$ python -q
>>> import numpy as np
>>> np.set_printoptions(precision=1, suppress=True, linewidth=140, legacy="1.25")
>>> def rnd(a):
...     return np.round(a, 1) + 0
... 
>>> r0 = np.array([-1, 1, -1, -1, -2, -1])
>>> data = np.array([np.roll(r0, i) for i in range(6)])
>>> data
array([[-1,  1, -1, -1, -2, -1],
       [-1, -1,  1, -1, -1, -2],
       [-2, -1, -1,  1, -1, -1],
       [-1, -2, -1, -1,  1, -1],
       [-1, -1, -2, -1, -1,  1],
       [ 1, -1, -1, -2, -1, -1]])
>>> rng = np.random.default_rng(61086)
>>> labels = rng.permutation(6)
>>> labels
array([2, 5, 4, 0, 3, 1])
>>> A2 = data[labels][:, labels]
>>> np.allclose(A2, data)
False
>>> A2
array([[-1, -1, -1, -2,  1, -1],
       [-1, -1, -1,  1, -2, -1],
       [-2,  1, -1, -1, -1, -1],
       [-1, -1, -2, -1, -1,  1],
       [-1, -1,  1, -1, -1, -2],
       [ 1, -2, -1, -1, -1, -1]])
>>> np.trace(A2)
-6
>>> m1 = np.load("dump.npy")
>>> m1
array([[-0.3,  2.4, -1.7, -0.1, -0.8, -0.3,  1.5],
       [-0.6, -4. ,  2.5,  0.3,  0.4,  0.3, -2.1],
       [-0.1,  3.2, -1.5, -0.7, -0.8,  0.5,  1.6],
       [-0.3,  2.9, -1.5, -0.7,  0. ,  0.4,  1.3],
       [-0.2, -2.6,  1.6,  0.1,  0.6, -0.5, -1.5],
       [ 0.3,  0.3,  0. ,  0.2, -0.2,  0. ,  0. ],
       [ 0.5, -2.9,  1.8,  1. ,  1.1,  0. , -1.5],
       [-0.3, -3.9,  2.6,  0.4,  0.7, -0.1, -1.8],
       [-0.1,  4. , -2.8, -0.4, -1. , -0.2,  2.2],
       [ 0.2, -1.3,  0.8,  0.3,  0.8, -0.4, -1. ],
       [-0.2,  2.8, -1.9, -0.1, -0.3, -0.3,  1.4],
       [ 0.5, -0.2,  0.2, -0.1, -0.3,  0.3,  0.5],
       [-0.3,  0.9, -1.1, -0.1, -0.2, -0.5,  0.5],
       [ 0.3,  1.8, -0.6, -0.2, -0.6, -0.3,  0.7],
       [ 0.6,  4.1, -2.8,  0. , -0.6, -0.2,  1.7],
       [-0.1,  3. , -1.9, -0.1, -0.7, -0.3,  1.6],
       [ 0.4,  4.3, -2.8, -0.5, -0.1, -0.3,  1.7],
       [-0.6, -1.4,  1.4,  0.4,  0.1, -0.2, -0.9],
       [-0.3,  1.5, -0.8,  0.3, -0.7,  0.5,  0.4],
       [ 0.2,  2.6, -1.5,  0.2, -0.3, -0.1,  1.5],
       [ 0.3,  0. , -0.1,  0.5,  0.1,  0.1, -0.1],
       [-0.1,  4.1, -2.9,  0. , -0.6, -0.2,  2.6],
       [-0.6, -3.4,  1.7,  0. ,  0.6, -0.1, -1.8],
       [-0.3, -1.9,  1.1,  0.2,  0.4, -0.5, -0.5],
       [ 0.2, -0.2,  0.1, -0.4, -0.4,  0.4, -0.6],
       [ 0. , -2.5,  2.4,  0.2,  0. , -0.4, -1.9],
       [ 0.2, -1.7,  1.1,  0.1, -0.1,  0.3, -1. ],
       [-0.5, -1.9,  1.3,  0.6, -0.3,  0.4, -0.3],
       [-0.6, -3.6,  2.9,  0.6,  1. ,  0.5, -2.1],
       [ 0.2,  3.8, -2.8, -0.3, -0.4,  0.3,  2.4],
       [-0.6, -1.4,  0.8, -0.3,  0.3,  0.2, -0.6],
       [-0.5, -1.5,  0.8,  0.2, -0.4,  0.4, -1.3],
       [-0.2,  2.6, -1.3,  0.2, -0.6, -0.3,  1.7]])
>>> x = np.array([-2, -1, 0, -1, 0, -1, -1])
>>> rhs = m1 @ x
>>> rnd(rhs)
array([-2.9,  6.7, -4.4, -3.3,  4.9, -1.1,  2.4,  6. , -5.4,  2. , -3.4, -1.5, -0.2, -2.6, -6.8, -4. , -6. ,  3.3, -2.1, -4.6, -1.1, -6.3,
        6.5,  3.3,  0.4,  4.6,  1.9,  2.2,  5.8, -6.6,  3.3,  3.2, -3.8])
>>> rhs = rhs + 0.1 * rng.normal(size=33)
>>> rnd(rhs)
array([-3. ,  6.7, -4.3, -3.5,  5. , -1.1,  2.3,  6.1, -5.5,  2.1, -3.4, -1.5, -0.2, -2.6, -6.7, -3.9, -5.9,  3.4, -2.2, -4.6, -1.1, -6.1,
        6.4,  3.2,  0.4,  4.6,  2. ,  2.3,  5.8, -6.5,  3.1,  3.1, -3.9])
>>> coef, *_ = np.linalg.lstsq(m1, rhs)
>>> rnd(np.linalg.norm(rhs - m1 @ coef))
0.5
>>> coef.round()
array([-2., -1.,  0., -1., -0., -1., -1.])
